$ python3 -q
>>> import numpy as np
>>> np.set_printoptions(precision=4, suppress=True, linewidth=140)
>>> F = np.load("x.npy")
>>> F
array([[-51.8258,  25.5801,  73.7005, -18.8418, -28.8859,  70.7698,  -3.2431,  46.2711, -15.4651],
       [-49.3285,  23.007 ,  69.9566, -18.1293, -28.1803,  66.4878,  -2.7927,  44.043 , -15.1163],
       [-42.5163,  16.2895,  59.8464, -16.104 , -26.0899,  54.9923,  -1.577 ,  37.9752, -14.0434],
       [-40.9455,  14.8095,  57.5377, -15.6188, -25.5702,  52.3839,  -1.3002,  36.5783, -13.7688],
       [-31.2608,   6.3686,  43.5171, -12.4551, -21.9946,  36.7261,   0.3591,  27.9861, -11.8115],
       [-30.4698,   5.7386,  42.3895, -12.1823, -21.6705,  35.4841,   0.4897,  27.2859, -11.6292],
       [ -6.3987,  -5.5944,   9.6827,  -2.4338,  -7.7044,   2.6998,   3.1772,   6.0583,  -3.5058],
       [ -5.3442,  -5.41  ,   8.3104,  -1.9311,  -6.7509,   1.7134,   3.112 ,   5.1208,  -2.9686],
       [ -0.7781,  -2.0309,   1.8723,   0.0714,  -1.4627,  -0.7168,   1.4831,   0.9005,  -0.3468],
       [  0.1246,   0.7628,  -0.7003,  -0.2417,   0.3719,   0.4863,  -0.7507,  -0.2293,  -0.0646],
       [  0.1036,   1.9077,  -2.0344,  -1.0531,   0.6566,   1.539 ,  -2.3757,  -0.4907,  -0.5579],
       [ -0.0078,   2.276 ,  -2.7455,  -1.6283,   0.5846,   2.0663,  -3.2748,  -0.5586,  -0.9909],
       [ -0.401 ,   2.4892,  -4.4814,  -3.2267,  -0.0527,   3.0464,  -5.3725,  -0.6273,  -2.3401],
       [ -2.2489,  -5.273 , -15.379 , -12.9557,  -7.8101,   2.2293, -14.6407,  -1.2117, -12.0691],
       [ -2.688 , -16.8185, -26.1572, -20.9937, -15.8852,  -3.001 , -20.8324,  -2.5818, -20.9083],
       [ -2.6799, -18.9319, -28.0203, -22.2809, -17.2489,  -4.0939, -21.7633,  -2.8697, -22.3635],
       [ -2.2897, -31.8019, -39.0524, -29.48  , -25.1334, -11.25  , -26.7508,  -4.7862, -30.6566],
       [ -2.2896, -31.804 , -39.0541, -29.4811, -25.1346, -11.2512, -26.7515,  -4.7865, -30.6579],
       [ -1.7908, -40.4223, -46.2613, -33.8805, -30.1287, -16.3851, -29.6509,  -6.1904, -35.8359]])
>>> rk = np.linalg.matrix_rank(F)
>>> rk
np.int64(3)
>>> N = np.linalg.svd(F)[2][rk:].T
>>> [int(np.linalg.matrix_rank(F[:, :j + 1])) for j in range(9)]
[1, 2, 3, 3, 3, 3, 3, 3, 3]
>>> np.linalg.matrix_rank(F.T @ F), np.linalg.matrix_rank(F @ F.T)
(np.int64(3), np.int64(3))
>>> np.allclose(F @ N, 0)
True
>>> N.shape
(9, 6)
>>> G = F.T @ F
>>> np.allclose(G, G.T)
True
>>> (F @ F.T).shape
(19, 19)
>>> np.linalg.lstsq(F[:-1].T, F[-1])[2]
np.int32(3)
>>> round(np.trace(np.linalg.pinv(F) @ F), 4)
np.float64(3.0)
>>> np.abs(np.diag(np.linalg.qr(F)[1])) > 1e-9
array([ True,  True,  True, False, False, False, False, False, False])
>>> W = np.array([[3, -1],
...     [-2, -3],
...     [2, 2],
...     [3, 3],
...     [3, 3],
...     [-2, 0],
...     [2, 1],
...     [2, 0],
...     [0, 0]])
>>> b = np.array([3, 2])
>>> hid = np.maximum(F @ W + b, 0)
>>> np.linalg.matrix_rank(hid)
np.int64(2)
>>> (hid > 0).astype(int)
array([[0, 0],
       [0, 0],
       [0, 0],
       [0, 0],
       [0, 0],
       [0, 0],
       [0, 1],
       [1, 1],
       [1, 1],
       [0, 0],
       [0, 0],
       [0, 0],
       [0, 0],
       [0, 0],
       [0, 0],
       [0, 0],
       [0, 0],
       [0, 0],
       [0, 0]])
>>> C = np.array([[-1, -1], [0, 1]])
>>> W @ C
array([[-3, -4],
       [ 2, -1],
       [-2,  0],
       [-3,  0],
       [-3,  0],
       [ 2,  2],
       [-2, -1],
       [-2, -2],
       [ 0,  0]])
>>> hid @ C
array([[  0.    ,   0.    ],
       [  0.    ,   0.    ],
       [  0.    ,   0.    ],
       [  0.    ,   0.    ],
       [  0.    ,   0.    ],
       [  0.    ,   0.    ],
       [  0.    ,  17.3098],
       [ -1.4014,  15.8598],
       [-10.4994,  -0.5746],
       [  0.    ,   0.    ],
       [  0.    ,   0.    ],
       [  0.    ,   0.    ],
       [  0.    ,   0.    ],
       [  0.    ,   0.    ],
       [  0.    ,   0.    ],
       [  0.    ,   0.    ],
       [  0.    ,   0.    ],
       [  0.    ,   0.    ],
       [  0.    ,   0.    ]])
>>> W0 = np.load("sample0.npy")
>>> W0
array([[ 6.4736, -3.7203, -2.9376,  1.3621],
       [-3.7036,  2.2142,  3.662 ,  0.2056],
       [-0.1985,  4.2412, -4.1853, -0.2281],
       [ 1.8803,  6.1421, -2.5886,  0.2954],
       [-5.5815,  0.3279, -0.5372, -2.3372],
       [ 3.4544, -0.5912, -0.9263,  0.1162],
       [ 0.2091,  5.125 ,  1.532 , -2.5261],
       [-1.4505, -2.6274, -2.6429,  2.9879],
       [-2.2342,  1.576 , -3.5716, -2.2674],
       [ 1.6328,  6.749 , -1.9668, -4.0513],
       [ 3.1446,  4.3954, -3.1323, -3.9715],
       [-1.1017,  1.4341, -0.1292, -1.102 ],
       [-2.0941, -5.7226,  3.4201,  4.2963],
       [-1.602 , -4.62  , -1.    , -2.4539],
       [ 3.3758,  1.7556,  3.0389,  1.0643],
       [ 6.2663,  0.441 , -1.9285, -1.7185],
       [-2.5521, -1.9423, -0.8846,  0.8275],
       [-0.8682,  1.9743, -2.4969, -2.8092],
       [ 1.0627,  1.3564, -3.7971, -3.0806],
       [ 1.3214,  2.354 ,  0.0545,  0.8917],
       [-4.4924,  9.8256, -3.4415, -7.6062],
       [-7.509 ,  0.5546, -1.3597, -2.4069],
       [-7.3325,  1.9376,  1.7512, -4.1952],
       [ 1.4325, -6.2881, -2.98  , -0.4439],
       [-9.0932,  2.1553, -0.4459, -2.8496],
       [ 2.8529,  0.3163, -0.026 , -0.3004],
       [ 0.5186,  1.6753,  4.8367,  2.2102],
       [ 0.8299, -1.962 , -0.3075,  1.4942],
       [ 4.1253, -4.0964, -0.4666,  2.2525],
       [ 2.6139,  3.7554, -3.5053,  2.255 ],
       [-2.3223,  3.1988, -2.4865, -2.2878],
       [ 0.5249,  0.5618, -2.3916,  0.4096],
       [-3.1024, -1.7763, -3.8874, -0.7645],
       [ 3.4776, -5.6307, -1.1692,  3.5933],
       [ 4.5921, -1.7778, -1.4717,  2.2395]])
>>> proj = W0 @ np.linalg.solve(W0.T @ W0, W0.T)
>>> np.allclose(proj @ proj, proj)
True
>>> np.linalg.matrix_rank(np.eye(35) - proj)
np.int64(31)
>>> round(float(np.trace(proj)), 4)
4.0
>>> np.round(np.linalg.eigvalsh(proj), 4) + 0
array([0., 0., 0., 0., 0., 0., 0., 0., 0., 0., 0., 0., 0., 0., 0., 0., 0., 0., 0., 0., 0., 0., 0., 0., 0., 0., 0., 0., 0., 0., 0., 1., 1.,
       1., 1.])
>>> G = np.cov(W0, rowvar=False)
>>> np.linalg.eigvalsh(G)[::-1]
array([20.3872, 12.0213,  5.4813,  2.1021])
>>> np.argsort(-W0.std(axis=0).round(6), kind="stable")
array([0, 1, 3, 2])
>>> np.median(W0, axis=0)
array([ 0.5186,  1.3564, -1.3597, -0.3004])
>>> G.shape
(4, 4)
>>> np.corrcoef(W0.T)
array([[ 1.    , -0.1865, -0.1384,  0.4296],
       [-0.1865,  1.    , -0.1193, -0.6163],
       [-0.1384, -0.1193,  1.    ,  0.296 ],
       [ 0.4296, -0.6163,  0.296 ,  1.    ]])
>>> G
array([[14.3116, -2.6104, -1.207 ,  4.2009],
       [-2.6104, 13.6877, -1.0174, -5.8934],
       [-1.207 , -1.0174,  5.3117,  1.7632],
       [ 4.2009, -5.8934,  1.7632,  6.6811]])
>>> x0 = np.ones(4)
>>> for _ in range(4):
...     x0 = G @ x0
...     x0 /= np.linalg.norm(x0)
...     print(round(x0 @ G @ x0, 4))
... 
12.7054
17.0381
19.0602
19.8915
>>> round(float(np.linalg.eigvalsh(G)[-1]), 4)
20.3872
>>> M = np.load("m.npy")
>>> M
array([[0, 3, 8, 3, 7],
       [0, 6, 0, 3, 8],
       [0, 0, 4, 6, 5],
       [0, 0, 0, 3, 4],
       [0, 0, 0, 0, 5]])
>>> M[2] @ M[3]
np.int64(38)
>>> round(np.linalg.norm(M[2] - M[3]), 4)
np.float64(5.099)
>>> np.linalg.norm(M, axis=1)
array([11.4455, 10.4403,  8.775 ,  5.    ,  5.    ])
>>> round(float(np.linalg.norm(M[2], 1)), 4), np.round(np.linalg.norm(M[2], np.inf), 4)
(15.0, np.float64(6.0))
>>> np.linalg.matrix_rank(M - M[0, 0] * np.eye(5))
np.int64(4)
>>> M @ M
array([[  0,  18,  32,  66, 111],
       [  0,  36,   0,  27, 100],
       [  0,   0,  16,  42,  69],
       [  0,   0,   0,   9,  32],
       [  0,   0,   0,   0,  25]])
>>> f = np.array([-1, 0])
>>> np.cross(M[4, :3], M[1, :3])
array([0, 0, 0])
>>> np.round(np.linalg.det(M.T), 4)
np.float64(0.0)
>>> round(float(np.linalg.det(M[::-1])), 4)
0.0
>>> C = W0[[1, 30]].astype(float)
>>> for _ in range(5):
...     z = np.linalg.norm(W0[:, None] - C, axis=-1).argmin(axis=1)
...     C = np.array([W0[z == j].mean(axis=0) for j in range(2)])
... 
>>> z
array([1, 0, 1, 1, 0, 1, 1, 1, 1, 1, 1, 1, 0, 0, 1, 1, 0, 1, 1, 1, 1, 0, 0, 1, 0, 1, 0, 1, 1, 1, 1, 1, 0, 1, 1])
>>> C[1] - C[0]
array([ 5.6693,  1.66  , -2.3125,  0.2095])
>>> np.bincount(z)
array([10, 25])
>>> C
array([[-4.2052, -0.5196,  0.5555, -0.7468],
       [ 1.4641,  1.1403, -1.7569, -0.5373]])
>>> X = np.loadtxt("test4.csv", delimiter=",")
>>> X
array([[ 14.,   4., -14.,  -3., -10., -11.,  -6., -15., -10.,   3.,  -6.,  11.,   5.],
       [  4.,   6.,  -1.,  -6.,   4.,  -6.,  -5.,  -5.,  -2.,  -1.,  11.,  -6.,   1.],
       [-14.,  -1., -14.,  -3.,  15.,  -5.,   4.,   3.,   9.,   2.,  10.,  16.,  -1.],
       [ -3.,  -6.,  -3.,  -4.,   8.,  -4.,   3., -12.,  14.,   7.,   1.,   0.,  -1.],
       [-10.,   4.,  15.,   8.,   0.,  -2.,   8.,  14.,   6.,   6.,   1.,  -7.,   1.],
       [-11.,  -6.,  -5.,  -4.,  -2.,  10.,  -2.,  -5., -11.,  -3.,  -8.,  -2.,  -2.],
       [ -6.,  -5.,   4.,   3.,   8.,  -2.,  -4., -10.,  -3.,  -3.,  10., -11.,   4.],
       [-15.,  -5.,   3., -12.,  14.,  -5., -10., -16.,  18.,  -4.,  -3.,   4., -14.],
       [-10.,  -2.,   9.,  14.,   6., -11.,  -3.,  18.,  14.,  -9.,  -1.,  -8.,   7.],
       [  3.,  -1.,   2.,   7.,   6.,  -3.,  -3.,  -4.,  -9., -10.,   7.,  11.,  -5.],
       [ -6.,  11.,  10.,   1.,   1.,  -8.,  10.,  -3.,  -1.,   7.,  -4.,  -6.,   3.],
       [ 11.,  -6.,  16.,   0.,  -7.,  -2., -11.,   4.,  -8.,  11.,  -6.,  -4.,  -4.],
       [  5.,   1.,  -1.,  -1.,   1.,  -2.,   4., -14.,   7.,  -5.,   3.,  -4.,   2.]])
>>> vals, vecs = np.linalg.eigh(X)
>>> x0 = np.array([7, 7, 5, 0, 4, 8, 9, 4, 0, 5, 6, 6, 7])
>>> (np.sign(vecs[:, -1].round(6)) == np.sign(vecs[0, -1].round(6))).astype(int)
array([1, 1, 0, 0, 0, 1, 0, 0, 0, 1, 0, 1, 1])
>>> round(x0 @ X @ x0 / (x0 @ x0), 4), np.round(vals[0], 4), round(float(vals[-1]), 4)
(np.float64(-8.3408), np.float64(-51.1645), 52.3829)
>>> np.linalg.eigvalsh(X[1:, 1:])
array([-49.3738, -34.1618, -27.508 , -17.0589,  -9.2904,  -1.3469,   1.2128,   9.309 ,  14.2058,  21.3367,  27.481 ,  41.1945])
>>> x0 @ X @ x0
np.float64(-3720.0)
